% python3 -q
>>> import numpy as np
>>> np.set_printoptions(suppress=True, linewidth=160)
>>> E = np.loadtxt("arr.csv", delimiter=",")
>>> E
array([[ 0.01,  0.22,  0.3 , 12.33],
       [ 0.03,  0.26, -0.1 ,  4.04],
       [ 0.07,  0.06,  1.34, 11.82],
       [ 0.06,  0.25, -0.14, -9.59],
       [-0.05,  0.07, -0.09,  6.13],
       [-0.03, -0.42, -1.37, -4.17],
       [ 0.02, -0.09, -0.08,  0.96],
       [ 0.03, -0.37,  1.38, -2.99],
       [-0.04, -0.41,  1.05, -2.1 ],
       [ 0.01, -0.18, -0.74, -5.04],
       [-0.08,  0.01,  0.37, -5.92],
       [-0.01, -0.24, -0.68, -1.6 ],
       [ 0.03,  0.01, -0.74,  4.46],
       [ 0.02,  0.27, -0.43, -4.97],
       [-0.04,  0.05, -1.15,  0.54],
       [ 0.  ,  0.  ,  0.94, -1.39],
       [ 0.01,  0.22, -0.44,  0.14],
       [ 0.08, -0.06, -1.48, -2.51],
       [ 0.06,  0.14, -0.9 , -0.02],
       [-0.03,  0.16, -1.24,  6.34],
       [-0.06, -0.13,  0.43, -0.57],
       [-0.03,  0.21, -0.9 ,  7.23],
       [ 0.04, -0.14,  0.11, -2.83],
       [ 0.06,  0.14, -0.09,  5.91],
       [-0.04, -0.17, -0.22, -5.49],
       [-0.04, -0.06, -1.36,  0.93],
       [-0.01, -0.1 , -0.3 ,  1.93],
       [ 0.01, -0.33,  0.05,  9.87],
       [ 0.02, -0.32,  1.21,  8.34],
       [ 0.  , -0.16, -0.59,  2.87]])
>>> # column 3 is much longer than the rest
>>> r0 = np.array([3, 3, 3])
>>> np.round(np.polyval(r0, E[19]), 2)
array([  2.91,   3.56,   3.89, 142.61])
>>> np.round(np.cross(E[19, :3], E[7, :3]), 2) + 0
array([-0.24,  0.  ,  0.01])
>>> np.round(np.convolve(E[19], r0), 2)
array([-0.09,  0.39, -3.33, 15.78, 15.3 , 19.02])
